% ipython --no-banner

In [1]: import numpy as np

In [2]: import numpy.linalg as la

In [3]: np.set_printoptions(suppress=True, linewidth=140)

In [4]: m1 = np.load("arr.npy")

In [5]: print(m1)
[[ 1 -1  1 -1 -1  1 -1  1]
 [ 1 -1 -1  1 -1  1  1 -1]
 [ 1  1  1  1  1  1  1  1]]

In [6]: # columns 1 and 4 are equal

In [7]: vec = np.array([3, 1, 4, 0, 3, 3, 1, 1])

In [8]: print(m1 * vec)
[[ 3 -1  4  0 -3  3 -1  1]
 [ 3 -1 -4  0 -3  3  1 -1]
 [ 3  1  4  0  3  3  1  1]]

In [9]: print((m1 @ vec).argmax())
2

In [10]: print(m1 @ np.ones(8))
[0. 0. 8.]

In [11]: W1 = np.array([[0, -1, 1, 0],
    ...:     [1, -2, 0, 1],
    ...:     [0, -1, -1, -1],
    ...:     [1, -2, 2, -1],
    ...:     [1, 1, -2, 1],
    ...:     [-2, -2, 1, 2],
    ...:     [-2, 1, 0, 0],
    ...:     [-1, -1, -2, 2]])

In [12]: c = np.array([2, 2, -5, 4])

In [13]: H = np.maximum(m1 @ W1 + c, 0)

In [14]: print(H)
[[0 0 0 6]
 [0 1 4 2]
 [0 0 0 8]]

In [15]: print(np.round((H > 0).mean(axis=0), 1))
[0.  0.3 0.3 1. ]

In [16]: print(la.matrix_rank(H))
2

In [17]: C = np.array([[0, -1, 2], [-1, 2, 2], [0, -1, 2], [2, 1, 0]])

In [18]: print(H @ C)
[[12  6  0]
 [ 3  0 10]
 [16  8  0]]

In [19]: print((H @ C).round(6).argmax(axis=1))
[0 2 0]

In [20]: B = m1 / np.sqrt((m1 ** 2).mean(axis=1, keepdims=True))

In [21]: print(la.matrix_rank(m1 - m1.mean(axis=1, keepdims=True)))
2

In [22]: print(m1 - m1.mean(axis=1, keepdims=True))
[[ 1. -1.  1. -1. -1.  1. -1.  1.]
 [ 1. -1. -1.  1. -1.  1.  1. -1.]
 [ 0.  0.  0.  0.  0.  0.  0.  0.]]

In [23]: print(np.round(la.norm(B, axis=1), 1))
[2.8 2.8 2.8]

In [24]: B = np.array([[0, 2], [1, 0], [2, 0], [2, 0], [1, 2], [0, 1], [2, 0], [0, 2]])

In [25]: print(la.matrix_rank(m1 @ B))
2

In [26]: print(np.einsum("ij->j", m1))
[ 3 -1  1  1 -1  3  1  1]

In [27]: print(np.vstack([m1, B.T]).shape)
(5, 8)

In [28]: print(B.T @ m1.T)
[[-4  0  8]
 [ 3 -1  7]]

In [29]: print(np.einsum("ij,ij->i", m1, m1))
[8 8 8]

In [30]: rng = np.random.default_rng(74089)

In [31]: B = m1 + rng.integers(-2, 3, (3, 1)) @ rng.integers(-2, 3, (1, 8))

In [32]: print(B)
[[-3  3 -3 -1 -1  3 -1 -3]
 [ 5 -5  3  1 -1 -1  1  3]
 [-1  3 -1  1  1  2  1 -1]]

In [33]: print(la.matrix_rank(B - m1, tol=1e-8))
1

In [34]: data = np.loadtxt("case4.csv", delimiter=",")

In [35]: print(data)
[[ 0.  2.  7.  6.]
 [ 2.  8.  1.  5.]
 [ 7.  1. 10.  9.]
 [ 6.  5.  9.  4.]]

In [36]: vals, V = la.eig(data)

In [37]: print(round(np.prod(vals), 1))
2441.0

In [38]: print(np.round(np.sort(la.eigvals(data.T)), 1))
[-4.5 -3.2  7.7 21.9]

In [39]: blk = np.stack([data, -2 * data, data[::-1]])

In [40]: print(la.matrix_rank(blk.reshape(3, -1)))
2

In [41]: print((blk @ data.T).shape)
(3, 4, 4)

In [42]: E = np.loadtxt("out12.csv", delimiter=",")

In [43]: print(E)
[[-3. -2. -3.  2.]
 [ 0. -1. -3. -3.]
 [ 0.  0.  0.  3.]
 [ 0.  0.  0. -1.]]

In [44]: # triangular, det is the product of the diagonal

In [45]: print(np.allclose(E[:-1].T @ la.lstsq(E[:-1].T, E[-1])[0], E[-1]))
True

In [46]: print(np.abs(np.diag(la.qr(E)[1])) > 1e-9)
[ True  True False  True]

In [47]: print(np.round(np.trace(la.pinv(E) @ E), 1))
3.0

In [48]: print(la.lstsq(E[:-1].T, E[-1])[2])
3

In [49]: print(np.round(E @ la.pinv(E) @ E, 1) + 0)
[[-3. -2. -3.  2.]
 [ 0. -1. -3. -3.]
 [ 0.  0.  0.  3.]
 [ 0.  0.  0. -1.]]
